>>> import numpy as np
>>> np.set_printoptions(precision=4, suppress=True, linewidth=140)
>>> data = np.loadtxt("sample7.csv", delimiter=",")
>>> data
array([[ 0.3076, -0.7003, -0.0755,  0.5549,  0.2928, -0.1247],
       [ 0.2734,  0.0109, -0.5698,  0.144 , -0.4067,  0.6437],
       [-0.5127,  0.3891,  0.0118,  0.7479,  0.1067,  0.1217],
       [-0.0342, -0.007 , -0.2324,  0.1895, -0.6831, -0.665 ],
       [-0.0342,  0.2175, -0.7583, -0.1483,  0.5121, -0.3037],
       [ 0.7519,  0.5574,  0.2011,  0.2324,  0.0931, -0.1441]])
>>> u = np.array([1, 2, -2])
>>> np.convolve(data[1], u)
array([ 0.2734,  0.5578, -1.0948, -1.0173,  1.0209, -0.4576,  2.1008, -1.2874])
>>> np.polyval(u, data[1])
array([-1.3784, -1.9781, -2.8149, -1.6913, -2.6479, -0.2982])
>>> np.round(np.correlate(data[1], data[2], "full"), 4) + 0
array([ 0.0333,  0.0305,  0.1363, -0.0319, -0.3537,  0.    , -0.4611,  0.8248, -0.2245,  0.459 , -0.33  ])
>>> Q, r_ = np.linalg.qr(data)
>>> np.allclose(r_.T @ r_, data.T @ data)
True
>>> Q
array([[-0.3076,  0.7003,  0.0755, -0.5549, -0.2928,  0.1247],
       [-0.2734, -0.0109,  0.5698, -0.144 ,  0.4067, -0.6437],
       [ 0.5127, -0.3891, -0.0118, -0.7479, -0.1067, -0.1217],
       [ 0.0342,  0.007 ,  0.2324, -0.1895,  0.6831,  0.665 ],
       [ 0.0342, -0.2175,  0.7583,  0.1483, -0.5121,  0.3037],
       [-0.7519, -0.5574, -0.2011, -0.2324, -0.0931,  0.1441]])
>>> Q.shape, r_.shape
((6, 6), (6, 6))
>>> np.trace(Q @ Q.T)
np.float64(6.0)
>>> vec = np.array([-2, 3, -3, 0, 2, -2])
>>> h = np.maximum(data @ vec, 0)
>>> np.flatnonzero(h > 1e-9)
array([2, 3, 4, 5])
>>> data.T @ h
array([-1.2434,  1.8512, -3.6409,  1.0486,  2.1162, -1.6234])
>>> data * (h > 1e-9)[:, None]
array([[ 0.    , -0.    , -0.    ,  0.    ,  0.    , -0.    ],
       [ 0.    ,  0.    , -0.    ,  0.    , -0.    ,  0.    ],
       [-0.5127,  0.3891,  0.0118,  0.7479,  0.1067,  0.1217],
       [-0.0342, -0.007 , -0.2324,  0.1895, -0.6831, -0.665 ],
       [-0.0342,  0.2175, -0.7583, -0.1483,  0.5121, -0.3037],
       [ 0.7519,  0.5574,  0.2011,  0.2324,  0.0931, -0.1441]])
